>>> import numpy as np
>>> np.set_printoptions(suppress=True, linewidth=160)
>>> mat = np.loadtxt("x.csv", delimiter=",")
>>> print(mat.round(1) + 0)
[[-0.1 -0.2  0.3 -0.2 -0.1 -0.6  0.2 -0.4  0.4]
 [ 0.6 -0.1 -0.6 -0.2 -0.3  0.1  0.2 -0.1  0.3]
 [ 0.  -0.1 -0.4 -0.1  0.  -0.3  0.1  0.3 -0.3]
 [ 0.1  0.5 -0.1  0.1  0.1  0.1  0.1 -0.2  0.1]
 [ 0.1  0.  -0.1  0.2  0.  -0.1  0.   0.   0.2]
 [ 0.4  0.1  0.2  0.   0.2 -0.5 -0.1  0.6  0.1]
 [-0.2  0.  -0.1  0.1 -0.3 -0.1 -0.7  0.1  0.5]
 [-0.1 -0.1 -0.4  0.1  0.5  0.  -0.4 -0.2  0.1]
 [ 0.   0.   0.1  0.1 -0.7  0.  -0.1  0.1 -0.2]
 [ 0.1 -0.4  0.1  0.6  0.1  0.3  0.3  0.2  0.4]
 [ 0.2 -0.7  0.1  0.   0.   0.  -0.2 -0.3 -0.3]
 [ 0.1 -0.1  0.3 -0.6  0.1  0.5 -0.1  0.2  0.3]
 [ 0.6  0.3  0.3  0.3  0.   0.  -0.3 -0.3 -0.1]]
>>> x0 = np.array([-3, 0, -2, 1, 0, -2, 0, -3, 3])
>>> rhs = mat @ x0
>>> np.round(np.linalg.pinv(mat) @ mat, 1) + 0
array([[1., 0., 0., 0., 0., 0., 0., 0., 0.],
       [0., 1., 0., 0., 0., 0., 0., 0., 0.],
       [0., 0., 1., 0., 0., 0., 0., 0., 0.],
       [0., 0., 0., 1., 0., 0., 0., 0., 0.],
       [0., 0., 0., 0., 1., 0., 0., 0., 0.],
       [0., 0., 0., 0., 0., 1., 0., 0., 0.],
       [0., 0., 0., 0., 0., 0., 1., 0., 0.],
       [0., 0., 0., 0., 0., 0., 0., 1., 0.],
       [0., 0., 0., 0., 0., 0., 0., 0., 1.]])
>>> rng = np.random.default_rng(44353)
>>> rhs = rhs + 0.1 * rng.normal(size=13)
>>> rhs.round(1)
array([ 3.4,  0.2, -0.1,  0.6,  0.6, -2.2,  2.1,  2. , -1.1,  0.2, -1.2, -2. , -1.3])
>>> b, *_ = np.linalg.lstsq(mat, rhs)
>>> b.round()
array([-3., -0., -2.,  1.,  0., -2.,  0., -3.,  3.])
>>> hat = mat @ np.linalg.solve(mat.T @ mat, mat.T)
>>> np.round(np.diag(hat), 1)
array([0.9, 0.9, 0.4, 0.4, 0.1, 0.9, 0.8, 0.7, 0.6, 0.9, 0.7, 0.8, 0.7])
>>> np.round(np.linalg.eigvalsh(hat), 1) + 0
array([0., 0., 0., 0., 1., 1., 1., 1., 1., 1., 1., 1., 1.])
>>> np.round(hat @ mat[:, 0], 1) + 0
array([-0.1,  0.6,  0. ,  0.1,  0.1,  0.4, -0.2, -0.1,  0. ,  0.1,  0.2,  0.1,  0.6])
>>> B = np.c_[mat[:, :6] @ np.array([[1, 2, 0, 0, -2, 2],
...     [-1, 2, -1, 1, 2, 1],
...     [1, 2, 0, 0, 1, 0],
...     [-2, 0, -1, -1, 1, 1],
...     [0, -2, -1, 1, -1, 1],
...     [2, 0, 0, 0, 2, -1]]), np.array([2, 0, 0, 1, 1, 3, 1, 2, 2, 3, 2, 3, 3])]
>>> print(B.round(1) + 0)
[[-0.4  0.   0.5 -0.1 -1.1 -0.2  2. ]
 [ 0.7  0.3  0.6 -0.2 -1.8  0.4  0. ]
 [-0.8 -1.2  0.2 -0.1 -1.3  0.   0. ]
 [-0.4  0.8 -0.6  0.5  0.8  0.7  1. ]
 [-0.6  0.3 -0.3 -0.2 -0.2  0.6  1. ]
 [-0.4  0.9 -0.2  0.3 -1.8  1.6  3. ]
 [-0.6  0.   0.2 -0.4  0.6 -0.6  1. ]
 [-0.6 -2.1 -0.6  0.3 -0.8  0.4  2. ]
 [-0.1  1.5  0.6 -0.8  0.9 -0.6  2. ]
 [ 0.  -0.7 -0.2 -0.9  0.1  0.1  3. ]
 [ 1.1 -0.6  0.7 -0.6 -1.7 -0.2  2. ]
 [ 2.7  0.3  0.6  0.6  0.  -0.9  3. ]
 [ 0.1  2.3 -0.5  0.   0.   1.6  3. ]]
>>> print(np.linalg.matrix_rank(np.c_[mat, B]))
10
>>> np.round(np.linalg.norm(B - mat @ np.linalg.lstsq(mat, B)[0], axis=0), 1) + 0
array([0. , 0. , 0. , 0. , 0. , 0. , 4.4])
>>> np.round(np.linalg.norm(np.linalg.qr(mat)[0].T @ B, axis=0) ** 2 / ((B ** 2).sum(axis=0) + 1e-12), 1)
array([1. , 1. , 1. , 1. , 1. , 1. , 0.7])
>>> W0 = np.array([[0.0, 1.0, 0.0, 0.0, 0.0],
...     [0.0, 2.0, 0.0, 0.0, 0.0],
...     [0.0, 0.0, 2.0, 3.0, -2.0],
...     [0.0, 0.0, 2.0, -3.0, 0.0],
...     [0.0, 0.0, 3.0, 2.0, -2.0]])
>>> G = W0.T @ W0
>>> G
array([[  0.,   0.,   0.,   0.,   0.],
       [  0.,   5.,   0.,   0.,   0.],
       [  0.,   0.,  17.,   6., -10.],
       [  0.,   0.,   6.,  22., -10.],
       [  0.,   0., -10., -10.,   8.]])
>>> print(np.diag(G))
[ 0.  5. 17. 22.  8.]
>>> print(np.trace(G), (W0 ** 2).sum())
52.0 52.0
>>> print(np.round(np.linalg.svd(W0, compute_uv=False) ** 2, 1) + 0)
[33.6 13.4  5.   0.   0. ]
>>> (W0 @ W0.T).shape
(5, 5)
>>> K = np.load("dump.npy")
>>> K
array([[ 30,   7,  14,  14,  27,  31,  31,  22,  26,  21],
       [ -7,   2,   6,  -4,  -3,  -7, -13,  -2, -20,  -7],
       [ 28,  10,  26,  25,  37,  36,  24,   6,  21,  24],
       [ 21,  -1,  -3,  10,  10,  16,  16,  18,  20,  14],
       [ 29,  17,  34,   7,  37,  36,  38,  26,  15,  18],
       [-13,  -6, -12, -11, -22, -23, -29,   4, -31, -15],
       [ -5, -14, -35, -11, -28, -19,  -7,  10,   7,  -7],
       [-12,   9,  22,  -1,  10,   1,  -3, -20, -13,  -5]])
>>> np.linalg.matrix_rank(K, rtol=0.1)
np.int64(4)
>>> np.linalg.cond(K) > 100
np.True_
>>> U, sv, vt = np.linalg.svd(K)
>>> print(np.argmax(sv[:-1] / (sv[1:] + 1e-6)) + 1)
4
>>> print(sv.round(1) + 0)
[158.5  63.5  31.2  19.6   0.    0.    0.    0. ]
>>> B = U[:, :4] @ np.diag(sv[:4]) @ vt[:4]
>>> np.round(np.linalg.norm(K - B) / np.linalg.norm(K), 1)
np.float64(0.0)
>>> np.linalg.matrix_rank(B)
np.int64(4)
>>> np.linalg.matrix_rank(K, rtol=0.05)
np.int64(4)
>>> print(B.round(1))
[[ 30.   7.  14.  14.  27.  31.  31.  22.  26.  21.]
 [ -7.   2.   6.  -4.  -3.  -7. -13.  -2. -20.  -7.]
 [ 28.  10.  26.  25.  37.  36.  24.   6.  21.  24.]
 [ 21.  -1.  -3.  10.  10.  16.  16.  18.  20.  14.]
 [ 29.  17.  34.   7.  37.  36.  38.  26.  15.  18.]
 [-13.  -6. -12. -11. -22. -23. -29.   4. -31. -15.]
 [ -5. -14. -35. -11. -28. -19.  -7.  10.   7.  -7.]
 [-12.   9.  22.  -1.  10.   1.  -3. -20. -13.  -5.]]
>>> np.linalg.cond(B) > 100
np.True_
>>> round(float(np.linalg.norm(B, 2) / np.linalg.norm(B)), 1)
0.9
>>> x0 = np.array([1, -1, -2, 2, -1, -3, -3, -1, -1, 3])
>>> h = np.maximum(K @ x0, 0)
>>> np.maximum(K @ (3 * x0), 0)
array([  0, 105,   0,   0,   0, 465, 375,   0])
>>> np.maximum(K @ x0, 0) - np.maximum(-K @ x0, 0)
array([-175,   35, -156,  -54, -288,  155,  125,  -53])
>>> np.tanh(K @ x0)
array([-1.,  1., -1., -1., -1.,  1.,  1., -1.])
>>> print(np.allclose(K[:-1].T @ np.linalg.lstsq(K[:-1].T, K[-1])[0], K[-1]))
True
>>> round(np.trace(np.linalg.pinv(K) @ K), 1)
np.float64(4.0)
>>> print(np.round(K @ np.linalg.pinv(K) @ K, 1))
[[ 30.   7.  14.  14.  27.  31.  31.  22.  26.  21.]
 [ -7.   2.   6.  -4.  -3.  -7. -13.  -2. -20.  -7.]
 [ 28.  10.  26.  25.  37.  36.  24.   6.  21.  24.]
 [ 21.  -1.  -3.  10.  10.  16.  16.  18.  20.  14.]
 [ 29.  17.  34.   7.  37.  36.  38.  26.  15.  18.]
 [-13.  -6. -12. -11. -22. -23. -29.   4. -31. -15.]
 [ -5. -14. -35. -11. -28. -19.  -7.  10.   7.  -7.]
 [-12.   9.  22.  -1.  10.   1.  -3. -20. -13.  -5.]]
>>> np.linalg.lstsq(K[:-1].T, K[-1])[2]
np.int32(4)
